% python3 -q
>>> import numpy as np
>>> np.set_printoptions(suppress=True, linewidth=200)
>>> def rnd(a):
...     return np.round(a, 1) + 0
... 
>>> feats = np.loadtxt("w.csv", delimiter=",")
>>> rnd(feats)
array([[  9.7,  13.7,  -5.2,  -9.2,   1.7],
       [  6.2,   7.3,  -3.1,  -4.2,   1. ],
       [ -2.5,  -8.2,   2.1,   7.8,  -0.7],
       [  1.3,  -1.5,  -0.2,   2.6,   0.1],
       [ -4.1, -11.2,   3.1,  10.2,  -1. ],
       [  5.9,   6.9,  -3. ,  -3.9,   1. ],
       [  5.1,   5.4,  -2.5,  -2.7,   0.8],
       [  0.5,  -2.9,   0.3,   3.7,  -0.1],
       [ -0.2,  -4.2,   0.7,   4.7,  -0.2],
       [ -0.2,  -4.2,   0.7,   4.7,  -0.2],
       [ -1.2,  -6. ,   1.3,   6.1,  -0.4]])
>>> r0, v = feats[6], feats[10]
>>> rnd(r0 @ v)
np.float64(-58.9)
>>> pr = (r0 @ v) / (r0 @ r0) * r0
>>> rnd(v - pr)
array([ 3.1, -1.4, -0.8,  3.8,  0.3])
>>> np.linalg.matrix_rank(np.outer(r0, v))
np.int64(1)
>>> Xc = feats - feats.mean(axis=1)
Traceback (most recent call last):
  File "<python-input-10>", line 1, in <module>
    Xc = feats - feats.mean(axis=1)
         ~~~~~~^~~~~~~~~~~~~~~~~~~~
ValueError: operands could not be broadcast together with shapes (11,5) (11,) 
>>> Xc = feats - feats.mean(axis=0)
>>> left, sigma, VT = np.linalg.svd(Xc, full_matrices=False)
>>> rnd(VT[0] * np.sign(VT[0, np.abs(VT[0]).argmax()]))
array([ 0.4,  0.7, -0.2, -0.5,  0.1])
>>> np.abs(left[:, 0]).argmax()
np.int64(0)
>>> (np.sign(left[:, 0]) == np.sign(left[0, 0])).astype(int)
array([1, 1, 0, 0, 0, 1, 1, 0, 0, 0, 0])
>>> left, sigma, VT = np.linalg.svd(feats)
>>> rnd(sigma)
array([34.7,  8.8,  0. ,  0. ,  0. ])
>>> np.argmax(sigma[:-1] / (sigma[1:] + 1e-6)) + 1
np.int64(2)
>>> B = left[:, :2] @ np.diag(sigma[:2]) @ VT[:2]
>>> rnd(np.abs(feats - B).max())
np.float64(0.0)
>>> rnd(B)
array([[  9.7,  13.7,  -5.2,  -9.2,   1.7],
       [  6.2,   7.3,  -3.1,  -4.2,   1. ],
       [ -2.5,  -8.2,   2.1,   7.8,  -0.7],
       [  1.3,  -1.5,  -0.2,   2.6,   0.1],
       [ -4.1, -11.2,   3.1,  10.2,  -1. ],
       [  5.9,   6.9,  -3. ,  -3.9,   1. ],
       [  5.1,   5.4,  -2.5,  -2.7,   0.8],
       [  0.5,  -2.9,   0.3,   3.7,  -0.1],
       [ -0.2,  -4.2,   0.7,   4.7,  -0.2],
       [ -0.2,  -4.2,   0.7,   4.7,  -0.2],
       [ -1.2,  -6. ,   1.3,   6.1,  -0.4]])
>>> X = np.load("block6.npy")
>>> X
array([[ 0,  1, -5, -2,  3,  1],
       [ 0,  0,  1,  3, -5,  3],
       [ 0,  0,  0,  3, -1,  4],
       [ 0,  0,  0,  0, -2,  1],
       [ 0,  0,  0,  0,  0, -2],
       [ 0,  0,  0,  0,  0,  0]])
>>> # rows and columns are dependent
>>> left, sigma, VT = np.linalg.svd(X)
>>> V = VT[:(sigma > 1e-8).sum()]
>>> rng = np.random.default_rng(905)
>>> x0 = X[2] + 5 * X[4] + rng.integers(2) * np.eye(6)[4]
>>> x0
array([ 0.,  0.,  0.,  3.,  0., -6.])
>>> rnd(V.T @ V)
array([[0., 0., 0., 0., 0., 0.],
       [0., 1., 0., 0., 0., 0.],
       [0., 0., 1., 0., 0., 0.],
       [0., 0., 0., 1., 0., 0.],
       [0., 0., 0., 0., 1., 0.],
       [0., 0., 0., 0., 0., 1.]])
>>> np.allclose(V.T @ V @ x0, x0)
True
>>> np.linalg.matrix_rank(np.vstack([X, x0]))
np.int64(5)
>>> left, sigma, VT = np.linalg.svd(X)
>>> rnd(sigma)
array([8.9, 5.6, 2.5, 1.2, 0.1, 0. ])
>>> B = left[:, :5] @ np.diag(sigma[:5]) @ VT[:5]
>>> rnd(np.linalg.norm(X - B) / np.linalg.norm(X))
np.float64(0.0)
>>> rnd(B)
array([[ 0.,  1., -5., -2.,  3.,  1.],
       [ 0.,  0.,  1.,  3., -5.,  3.],
       [ 0.,  0.,  0.,  3., -1.,  4.],
       [ 0.,  0.,  0.,  0., -2.,  1.],
       [ 0.,  0.,  0.,  0.,  0., -2.],
       [ 0.,  0.,  0.,  0.,  0.,  0.]])
>>> rnd(np.linalg.norm(X - B, 2)), sigma[5]
(np.float64(0.0), np.float64(0.0))
>>> np.linalg.matrix_rank(B)
np.int64(5)
>>> np.allclose(X[:-1].T @ np.linalg.lstsq(X[:-1].T, X[-1])[0], X[-1])
True
>>> rnd(X @ np.linalg.pinv(X) @ X)
array([[ 0.,  1., -5., -2.,  3.,  1.],
       [ 0.,  0.,  1.,  3., -5.,  3.],
       [ 0.,  0.,  0.,  3., -1.,  4.],
       [ 0.,  0.,  0.,  0., -2.,  1.],
       [ 0.,  0.,  0.,  0.,  0., -2.],
       [ 0.,  0.,  0.,  0.,  0.,  0.]])
>>> np.linalg.lstsq(X[:-1].T, X[-1])[2]
np.int32(5)
>>> r = np.linalg.matrix_rank(X)
>>> r
np.int64(5)
>>> N = np.linalg.svd(X)[2][r:].T
>>> X @ N
array([[0.],
       [0.],
       [0.],
       [0.],
       [0.],
       [0.]])
>>> N.shape
(6, 1)
>>> N @ N.T
array([[1., 0., 0., 0., 0., 0.],
       [0., 0., 0., 0., 0., 0.],
       [0., 0., 0., 0., 0., 0.],
       [0., 0., 0., 0., 0., 0.],
       [0., 0., 0., 0., 0., 0.],
       [0., 0., 0., 0., 0., 0.]])
>>> np.allclose(X @ N, 0)
True
>>> [int(np.linalg.matrix_rank(X[:i])) for i in range(1, len(X) + 1)]
[1, 2, 3, 4, 5, 5]
>>> [int(np.linalg.matrix_rank(X[:, :j + 1])) for j in range(6)]
[0, 1, 2, 3, 4, 5]
>>> A = np.load("out5.npy")
>>> A
array([[ 0.1,  1.2,  1.2,  1.1, -0.6],
       [ 0.9,  0.4,  1. ,  1.1, -0.7],
       [ 0.7,  0.5,  1.3,  1.3, -1.2],
       [ 0. , -1.3, -1.7, -1. , -0.8],
       [ 1.2,  0.6,  0.5,  0.8, -1.6],
       [-0.2, -1.3, -1.8, -1.5, -0.1],
       [-0.7,  1.4,  1.9,  1.4,  0.5],
       [ 0.5,  0.4,  0.8,  0.7, -0.4],
       [ 0.1,  1. ,  2.2,  0.9,  0.7],
       [-0.5, -0.7, -1.2,  0.1,  1. ],
       [ 0.1, -0.6, -0.6, -0.8, -1. ],
       [ 0.2, -0.4, -0.5, -0.7, -0.9],
       [ 0.2,  1.4,  0.7,  0.2, -0.2],
       [ 0.3,  0.2, -0.6, -0.4, -0.2],
       [-0.4, -0.4, -1. , -0.1,  0.6],
       [-0.1, -1.1, -1.5, -0.8, -1. ],
       [-0.6,  0.3, -0.5, -0.4,  0.9],
       [-0.6, -1.8, -1.7, -0.7,  0.5],
       [ 0.1,  1.1,  1.9,  1.3, -0.1],
       [ 0.7,  1. ,  1.1,  1.5, -0.6],
       [-0.8, -0.9, -0.8, -0.9,  1.2],
       [ 0.3,  1.5,  1.7,  1.2,  0.4]])
>>> z = A[:, 3] > np.median(A[:, 3])
>>> r0 = A[z].mean(axis=0) - A[~z].mean(axis=0)
>>> z.astype(int)
array([1, 1, 1, 0, 1, 0, 1, 1, 1, 0, 0, 0, 1, 0, 0, 0, 0, 0, 1, 1, 0, 1])
>>> ((A - A.mean(axis=0)) @ r0 > 0).astype(int)
array([1, 1, 1, 0, 1, 0, 1, 1, 1, 0, 0, 0, 1, 0, 0, 0, 0, 0, 1, 1, 0, 1])
>>> (((A - A.mean(axis=0)) @ r0 > 0) == z).mean()
np.float64(1.0)
>>> B = feats / np.linalg.norm(feats, axis=1, keepdims=True)
>>> C2 = B @ B.T
>>> rnd(np.degrees(np.arccos(np.clip(C2[7, 4], -1, 1))))
np.float64(24.8)
>>> z = rng.permutation(5)
>>> B = A[:, z] * rng.choice([-1, 1], 5)
>>> B
array([[-1.1,  1.2, -0.1,  1.2,  0.6],
       [-1.1,  1. , -0.9,  0.4,  0.7],
       [-1.3,  1.3, -0.7,  0.5,  1.2],
       [ 1. , -1.7, -0. , -1.3,  0.8],
       [-0.8,  0.5, -1.2,  0.6,  1.6],
       [ 1.5, -1.8,  0.2, -1.3,  0.1],
       [-1.4,  1.9,  0.7,  1.4, -0.5],
       [-0.7,  0.8, -0.5,  0.4,  0.4],
       [-0.9,  2.2, -0.1,  1. , -0.7],
       [-0.1, -1.2,  0.5, -0.7, -1. ],
       [ 0.8, -0.6, -0.1, -0.6,  1. ],
       [ 0.7, -0.5, -0.2, -0.4,  0.9],
       [-0.2,  0.7, -0.2,  1.4,  0.2],
       [ 0.4, -0.6, -0.3,  0.2,  0.2],
       [ 0.1, -1. ,  0.4, -0.4, -0.6],
       [ 0.8, -1.5,  0.1, -1.1,  1. ],
       [ 0.4, -0.5,  0.6,  0.3, -0.9],
       [ 0.7, -1.7,  0.6, -1.8, -0.5],
       [-1.3,  1.9, -0.1,  1.1,  0.1],
       [-1.5,  1.1, -0.7,  1. ,  0.6],
       [ 0.9, -0.8,  0.8, -0.9, -1.2],
       [-1.2,  1.7, -0.3,  1.5, -0.4]])
>>> left, _, VT = np.linalg.svd(A.T @ B)
>>> rnd(left @ VT)
array([[ 0.,  0., -1.,  0.,  0.],
       [ 0.,  0.,  0.,  1.,  0.],
       [ 0.,  1.,  0.,  0.,  0.],
       [-1.,  0.,  0.,  0.,  0.],
       [ 0.,  0.,  0.,  0., -1.]])
>>> W2 = A[[18, 11]].astype(float)
>>> for _ in range(5):
...     z = np.linalg.norm(A[:, None] - W2, axis=-1).argmin(axis=1)
...     W2 = np.array([A[z == j].mean(axis=0) for j in range(2)])
... 
>>> z
array([0, 0, 0, 1, 0, 1, 0, 0, 0, 1, 1, 1, 0, 1, 1, 1, 1, 1, 0, 0, 1, 0])
>>> rnd(W2[1] - W2[0])
array([-0.6, -1.7, -2.4, -1.7,  0.4])
>>> np.bincount(z)
array([11, 11])
>>> F = np.load("x.npy")
>>> F
array([[-2.4, -1.5,  0. , -4.1, -5. ],
       [ 2.4,  1. ,  0. ,  2.6,  3. ],
       [-0.5,  0. , -0.1,  0.3,  0.3],
       [ 1.3,  0.3, -0.1,  2.5,  2.1],
       [ 1.3,  0.4, -0.2,  2.5,  2.3],
       [-0.4, -0.8,  0.1, -1.2, -0.8],
       [ 0.7,  0.1,  0.1,  1.3,  0.6],
       [-0.9, -0.3,  0.1, -1.1, -1.6],
       [-3.4, -1.4,  0.2, -5.5, -5. ],
       [ 3.9,  2.2, -0.4,  5.9,  5.3],
       [-3.4, -1.3,  0.2, -4.6, -4.6],
       [ 0.4,  0.6, -0.4,  1.8,  1.6],
       [-0.5,  0. , -0.3, -1. , -0.3],
       [ 1.1,  0.6, -0.4,  1.4,  1.5],
       [-1.8, -0.5, -0.1, -2.6, -2.3],
       [-2.8, -1.1,  0.1, -4.6, -4.6],
       [-1.9, -0.6, -0.1, -2.9, -3.1],
       [-3. , -1. ,  0. , -4.2, -4.2],
       [ 2.2,  0.8,  0.2,  2.4,  2.8],
       [ 2.7,  1.5,  0. ,  3.7,  3.7],
       [ 0.3,  0.2, -0.6,  0.2, -0.3],
       [ 1.9,  0. ,  0.4,  2.3,  1.9],
       [-0.1, -0.3, -0.1, -0.8,  0.2],
       [-0.2, -0.2, -0.5, -0.8, -0.5],
       [ 0.3,  0.2,  0.4,  0.7,  0.8],
       [-0.4, -0.6, -0.3, -1.3, -1.3],
       [-0.6, -0.2,  0.1, -0.1,  0.4]])
>>> W2 = F[[9, 7]].astype(float)
>>> for _ in range(5):
...     z = np.linalg.norm(F[:, None] - W2, axis=-1).argmin(axis=1)
...     W2 = np.array([F[z == j].mean(axis=0) for j in range(2)])
... 
>>> z
array([1, 0, 1, 0, 0, 1, 0, 1, 1, 0, 1, 0, 1, 0, 1, 1, 1, 1, 0, 0, 1, 0, 1, 1, 0, 1, 1])
>>> np.bincount(z)
array([11, 16])
>>> rnd(W2)
array([[ 1.7,  0.7,  0. ,  2.5,  2.3],
       [-1.4, -0.6, -0.1, -2.1, -2. ]])
